$ python -q
>>> import numpy as np
>>> np.set_printoptions(precision=2, suppress=True, linewidth=120)
>>> E = np.array([[1.0, -1.0, 0.0, 0.0, 0.0, 0.0, 0.0, 0.0],
...     [-1.0, 0.0, -1.0, 0.0, 0.0, 0.0, 0.0, 0.0],
...     [0.0, -1.0, 0.0, -1.0, 0.0, 0.0, 0.0, 0.0],
...     [0.0, 0.0, -1.0, -2.0, -1.0, 0.0, 0.0, 0.0],
...     [0.0, 0.0, 0.0, -1.0, 1.0, -1.0, 0.0, 0.0],
...     [0.0, 0.0, 0.0, 0.0, -1.0, 2.0, -1.0, 0.0],
...     [0.0, 0.0, 0.0, 0.0, 0.0, -1.0, 0.0, -1.0],
...     [0.0, 0.0, 0.0, 0.0, 0.0, 0.0, -1.0, 1.0]])
>>> print(E)
[[ 1. -1.  0.  0.  0.  0.  0.  0.]
 [-1.  0. -1.  0.  0.  0.  0.  0.]
 [ 0. -1.  0. -1.  0.  0.  0.  0.]
 [ 0.  0. -1. -2. -1.  0.  0.  0.]
 [ 0.  0.  0. -1.  1. -1.  0.  0.]
 [ 0.  0.  0.  0. -1.  2. -1.  0.]
 [ 0.  0.  0.  0.  0. -1.  0. -1.]
 [ 0.  0.  0.  0.  0.  0. -1.  1.]]
>>> rng = np.random.default_rng(776)
>>> lab = rng.permutation(8)
>>> other = E[:, lab] * rng.choice([-1, 1], 8)
>>> print(other)
[[-0.  0. -1.  0. -1. -0.  0. -0.]
 [-0.  0.  1.  0.  0. -0.  0.  1.]
 [ 1.  0. -0.  0. -1. -0.  0. -0.]
 [ 2. -1. -0.  0.  0. -0.  0.  1.]
 [ 1.  1. -0. -1.  0. -0.  0. -0.]
 [-0. -1. -0.  2.  0.  1.  0. -0.]
 [-0.  0. -0. -1.  0. -0. -1. -0.]
 [-0.  0. -0.  0.  0.  1.  1. -0.]]
>>> U, _, vt = np.linalg.svd(E.T @ other)
>>> print(np.round(np.linalg.lstsq(E, other)[0], 2) + 0)
[[ 0.  0. -1.  0.  0.  0.  0.  0.]
 [ 0.  0.  0.  0.  1.  0.  0.  0.]
 [ 0.  0.  0.  0.  0.  0.  0. -1.]
 [-1.  0.  0.  0.  0.  0.  0.  0.]
 [ 0.  1.  0.  0.  0.  0.  0.  0.]
 [ 0.  0.  0.  1.  0.  0.  0.  0.]
 [ 0.  0.  0.  0.  0. -1.  0.  0.]
 [ 0.  0.  0.  0.  0.  0.  1.  0.]]
>>> print(np.round(U @ vt, 2) + 0)
[[ 0.  0. -1.  0.  0.  0.  0.  0.]
 [ 0.  0.  0.  0.  1.  0.  0.  0.]
 [ 0.  0.  0.  0.  0.  0.  0. -1.]
 [-1.  0.  0.  0.  0.  0.  0.  0.]
 [ 0.  1.  0.  0.  0.  0.  0.  0.]
 [ 0.  0.  0.  1.  0.  0.  0.  0.]
 [ 0.  0.  0.  0.  0. -1.  0.  0.]
 [ 0.  0.  0.  0.  0.  0.  1.  0.]]
>>> print(np.linalg.norm(other, axis=1))
[1.41 1.41 1.41 2.45 1.73 2.45 1.41 1.41]
>>> K = np.load("m.npy")
>>> print(K)
[[ 0  0  0 -9 -3  8  0 -3  0  0]
 [ 0  0  0  0  0 -2 -9  0  0  0]
 [ 0  0  0  0 -4  8  0  0  0  0]
 [ 0  1  0  0  4  0  0  0  0 -2]
 [ 0 -5  4  0  0  0  0  0  7  0]
 [-3  0  0  0  5  0  0  0  0  5]
 [ 0  0 -4  0  0 -2  0  0  0  0]
 [ 0 -4  0  0  0  0  0  0  5 -4]
 [ 1  0  1  7  0  0 -5  0  8  0]
 [ 0  0  0  4  0  0  0 -9  9  0]
 [ 0  0  0  0 -1 -7 -1  0  0  0]
 [ 0 -9  0  0  0  0 -6  0  0  0]
 [ 0  0  0  8  0  9  0  0  0  0]
 [ 5 -8  0  0 -7  9  0  0  0  0]
 [-6  0  0  0  0  0  0 -6  0  0]]
>>> P = K @ np.linalg.solve(K.T @ K, K.T)
>>> print(np.round(P @ K[:, 1], 2) + 0)
[ 0.  0.  0.  1. -5.  0.  0. -4.  0.  0.  0. -9.  0. -8.  0.]
>>> print(np.linalg.matrix_rank(np.eye(15) - P))
5
>>> vec = np.array([2, -2, 2, 2, 0, 0, 2, -2, -1, 0])
>>> y = K @ vec
>>> coef, lr = np.zeros(10), 1 / np.linalg.norm(K, 2) ** 2
>>> for i in range(30):
...     coef -= lr * K.T @ (K @ coef - y)
...     if i % 10 == 0: print(i, round(np.linalg.norm(K @ coef - y), 2))
... 
0 26.91
10 9.99
20 6.66
>>> print(round(float(np.linalg.cond(K)), 2))
5.72
>>> M = np.load("a.npy")
>>> print(M)
[[0 2 0 2 0 2]
 [1 0 1 0 1 0]
 [2 1 2 1 2 1]
 [0 2 0 2 0 2]
 [1 0 1 0 1 0]
 [2 1 2 1 2 1]]
>>> vec = np.array([1, -2, 3, -1, -3, -1])
>>> print(np.einsum("ij,j->i", M, vec))
[-8  1 -2 -8  1 -2]
>>> print(M @ np.ones(6))
[6. 3. 9. 6. 3. 9.]
>>> print(np.linalg.norm(M @ vec) <= np.linalg.norm(M, 2) * np.linalg.norm(vec) + 1e-9)
True
>>> print(M @ (2 * vec))
[-16   2  -4 -16   2  -4]
>>> print(np.sign((M @ vec).round(6)))
[-1  1 -1 -1  1 -1]
>>> U, sig, vt = np.linalg.svd(M)
>>> print(sig.round(2) + 0)
[6.48 4.24 0.   0.   0.   0.  ]
>>> print(np.argmax(sig[:-1] / (sig[1:] + 1e-6)) + 1)
2
>>> other = U[:, :2] @ np.diag(sig[:2]) @ vt[:2]
>>> print(round(np.abs(M - other).max(), 2))
0.0
>>> print(np.round(np.linalg.norm(M - other) / np.linalg.norm(M), 2))
0.0
>>> w, V = np.linalg.eigh(E)
>>> print(np.round(V @ np.diag(w) @ V.T, 2) + 0)
[[ 1. -1.  0.  0.  0.  0.  0.  0.]
 [-1.  0. -1.  0.  0.  0.  0.  0.]
 [ 0. -1.  0. -1.  0.  0.  0.  0.]
 [ 0.  0. -1. -2. -1.  0.  0.  0.]
 [ 0.  0.  0. -1.  1. -1.  0.  0.]
 [ 0.  0.  0.  0. -1.  2. -1.  0.]
 [ 0.  0.  0.  0.  0. -1.  0. -1.]
 [ 0.  0.  0.  0.  0.  0. -1.  1.]]
>>> print(w)
[-2.72 -1.08 -0.9   0.46  0.86  1.56  1.84  2.97]
>>> print(np.linalg.eigvalsh(E @ E))
[0.21 0.75 0.82 1.16 2.43 3.4  7.4  8.85]
>>> print(np.round(V.T @ V, 2) + 0)
[[1. 0. 0. 0. 0. 0. 0. 0.]
 [0. 1. 0. 0. 0. 0. 0. 0.]
 [0. 0. 1. 0. 0. 0. 0. 0.]
 [0. 0. 0. 1. 0. 0. 0. 0.]
 [0. 0. 0. 0. 1. 0. 0. 0.]
 [0. 0. 0. 0. 0. 1. 0. 0.]
 [0. 0. 0. 0. 0. 0. 1. 0.]
 [0. 0. 0. 0. 0. 0. 0. 1.]]
>>> print(np.abs(V[:, -1]).round(6).argmax())
5
>>> print(np.round(np.trace(np.linalg.pinv(M) @ M), 2))
2.0
>>> print(np.round(M @ np.linalg.pinv(M) @ M, 2) + 0)
[[0. 2. 0. 2. 0. 2.]
 [1. 0. 1. 0. 1. 0.]
 [2. 1. 2. 1. 2. 1.]
 [0. 2. 0. 2. 0. 2.]
 [1. 0. 1. 0. 1. 0.]
 [2. 1. 2. 1. 2. 1.]]
>>> print(np.linalg.lstsq(M[:-1].T, M[-1])[2])
2
>>> print(np.allclose(M[:-1].T @ np.linalg.lstsq(M[:-1].T, M[-1])[0], M[-1]))
True
>>> W0 = np.load("x.npy")
>>> print(W0)
[[ 0.49  0.19  0.08  0.01  0.03  0.22 -0.33  0.07  0.21]
 [ 0.19  0.92 -0.09 -0.03 -0.03 -0.06  0.16  0.03 -0.04]
 [ 0.08 -0.09  0.68 -0.15 -0.09  0.09  0.23  0.26  0.21]
 [ 0.01 -0.03 -0.15  0.9  -0.09  0.07  0.04  0.22  0.01]
 [ 0.03 -0.03 -0.09 -0.09  0.87  0.05 -0.02  0.25 -0.15]
 [ 0.22 -0.06  0.09  0.07  0.05  0.85  0.1  -0.19 -0.13]
 [-0.33  0.16  0.23  0.04 -0.02  0.1   0.6   0.06 -0.2 ]
 [ 0.07  0.03  0.26  0.22  0.25 -0.19  0.06  0.42  0.14]
 [ 0.21 -0.04  0.21  0.01 -0.15 -0.13 -0.2   0.14  0.26]]
>>> print(round(float(np.abs(np.linalg.eigvals(W0)).max()), 2))
1.0
>>> print(round(np.linalg.det(W0), 2))
0.0
>>> print(np.allclose(W0 @ W0.T, W0.T @ W0))
True
>>> print(round(float(np.trace(W0)), 2))
6.0
>>> print((W0 + W0.T) / 2)
[[ 0.49  0.19  0.08  0.01  0.03  0.22 -0.33  0.07  0.21]
 [ 0.19  0.92 -0.09 -0.03 -0.03 -0.06  0.16  0.03 -0.04]
 [ 0.08 -0.09  0.68 -0.15 -0.09  0.09  0.23  0.26  0.21]
 [ 0.01 -0.03 -0.15  0.9  -0.09  0.07  0.04  0.22  0.01]
 [ 0.03 -0.03 -0.09 -0.09  0.87  0.05 -0.02  0.25 -0.15]
 [ 0.22 -0.06  0.09  0.07  0.05  0.85  0.1  -0.19 -0.13]
 [-0.33  0.16  0.23  0.04 -0.02  0.1   0.6   0.06 -0.2 ]
 [ 0.07  0.03  0.26  0.22  0.25 -0.19  0.06  0.42  0.14]
 [ 0.21 -0.04  0.21  0.01 -0.15 -0.13 -0.2   0.14  0.26]]
>>> print(np.linalg.matrix_power(W0, 3))
[[ 0.49  0.19  0.08  0.01  0.03  0.22 -0.33  0.07  0.21]
 [ 0.19  0.92 -0.09 -0.03 -0.03 -0.06  0.16  0.03 -0.04]
 [ 0.08 -0.09  0.68 -0.15 -0.09  0.09  0.23  0.26  0.21]
 [ 0.01 -0.03 -0.15  0.9  -0.09  0.07  0.04  0.22  0.01]
 [ 0.03 -0.03 -0.09 -0.09  0.87  0.05 -0.02  0.25 -0.15]
 [ 0.22 -0.06  0.09  0.07  0.05  0.85  0.1  -0.19 -0.13]
 [-0.33  0.16  0.23  0.04 -0.02  0.1   0.6   0.06 -0.2 ]
 [ 0.07  0.03  0.26  0.22  0.25 -0.19  0.06  0.42  0.14]
 [ 0.21 -0.04  0.21  0.01 -0.15 -0.13 -0.2   0.14  0.26]]
>>> r0 = np.array([0, 3])
>>> print(np.cross(E[4, :3], E[6, :3]))
[0. 0. 0.]
>>> q, V = np.linalg.qr(K[:, :1])[0], np.linalg.qr(K[:, 1:])[0]
>>> sig = np.linalg.svd(q.T @ V, compute_uv=False)
>>> print((sig > 0.9).sum())
0
>>> print(np.degrees(np.arccos(sig.clip(0, 1))))
[38.74]
>>> print(round(float(np.linalg.norm(q @ q.T - V @ V.T, 2)), 2))
1.0
>>> print(np.round(np.trace(np.linalg.pinv(W0) @ W0), 2))
6.0
>>> print(np.allclose(W0[:-1].T @ np.linalg.lstsq(W0[:-1].T, W0[-1])[0], W0[-1]))
True
>>> C2 = W0.T @ W0
>>> print(np.allclose(C2, C2.T))
True
>>> print(C2)
[[ 0.49  0.19  0.08  0.01  0.03  0.22 -0.33  0.07  0.21]
 [ 0.19  0.92 -0.09 -0.03 -0.03 -0.06  0.16  0.03 -0.04]
 [ 0.08 -0.09  0.68 -0.15 -0.09  0.09  0.23  0.26  0.21]
 [ 0.01 -0.03 -0.15  0.9  -0.09  0.07  0.04  0.22  0.01]
 [ 0.03 -0.03 -0.09 -0.09  0.87  0.05 -0.02  0.25 -0.15]
 [ 0.22 -0.06  0.09  0.07  0.05  0.85  0.1  -0.19 -0.13]
 [-0.33  0.16  0.23  0.04 -0.02  0.1   0.6   0.06 -0.2 ]
 [ 0.07  0.03  0.26  0.22  0.25 -0.19  0.06  0.42  0.14]
 [ 0.21 -0.04  0.21  0.01 -0.15 -0.13 -0.2   0.14  0.26]]
